>>> import numpy as np
>>> import numpy.linalg as la
>>> np.set_printoptions(precision=2, suppress=True, linewidth=120, floatmode="fixed")
>>> m1 = np.tril(np.array([[3, 0, 2, 0, 1, 0, 1, 2, 3],
...     [0, 2, 1, 1, 0, 0, 0, 0, 2],
...     [3, 0, 0, 0, 0, 3, 1, 1, 3],
...     [3, 2, 1, 2, 3, 3, 2, 1, 3],
...     [2, 2, 2, 0, 2, 2, 1, 3, 3],
...     [2, 3, 3, 0, 0, 3, 3, 1, 3],
...     [0, 1, 1, 2, 2, 1, 3, 2, 2],
...     [3, 2, 0, 1, 2, 3, 1, 2, 2],
...     [0, 3, 2, 2, 1, 0, 0, 3, 1]]), -1) + np.eye(9, dtype=int)
>>> print(m1)
[[1 0 0 0 0 0 0 0 0]
 [0 1 0 0 0 0 0 0 0]
 [3 0 1 0 0 0 0 0 0]
 [3 2 1 1 0 0 0 0 0]
 [2 2 2 0 1 0 0 0 0]
 [2 3 3 0 0 1 0 0 0]
 [0 1 1 2 2 1 1 0 0]
 [3 2 0 1 2 3 1 1 0]
 [0 3 2 2 1 0 0 3 1]]
>>> print([round(float(x), 2) for x in la.svd(m1, compute_uv=False)[:3]])
[9.23, 4.55, 3.86]
>>> print(np.argsort(-la.norm(m1, axis=0).round(6), kind="stable")[:3])
[0 1 2]
>>> print(la.norm(m1, axis=1).argmax())
7
>>> print(la.norm(m1, axis=0))
[6.00 5.66 4.47 3.16 3.16 3.32 1.41 3.16 1.00]
>>> print(la.norm(m1, axis=1))
[1.00 1.00 3.16 3.87 3.61 4.80 3.46 5.39 5.29]
>>> print(round(float(la.norm(m1[5], 1)), 2), round(la.norm(m1[5], np.inf), 2))
9.0 3.0
>>> feats = np.load("mat.npy")
>>> print(feats)
[[-4 -4  0  0 -1]
 [-1 -4 -4  0  0]
 [ 0 -1 -4 -4  0]
 [ 0  0 -1 -4 -4]
 [-4  0  0 -1 -4]]
>>> M2 = feats ** -1
Traceback (most recent call last):
  File "<python-input-13>", line 1, in <module>
    M2 = feats ** -1
         ~~~~~~^^~~~
ValueError: Integers to negative integer powers are not allowed.
>>> M2 = la.inv(feats)
>>> print(round(la.cond(feats), 2))
5.1
>>> print(round(float(la.slogdet(feats)[0]), 2))
-1.0
>>> print(M2)
[[-0.07  0.12 -0.17  0.22 -0.21]
 [-0.21 -0.07  0.12 -0.17  0.22]
 [ 0.22 -0.21 -0.07  0.12 -0.17]
 [-0.17  0.22 -0.21 -0.07  0.12]
 [ 0.12 -0.17  0.22 -0.21 -0.07]]
>>> print((np.abs(M2) > 1e-9).astype(int))
[[1 1 1 1 1]
 [1 1 1 1 1]
 [1 1 1 1 1]
 [1 1 1 1 1]
 [1 1 1 1 1]]
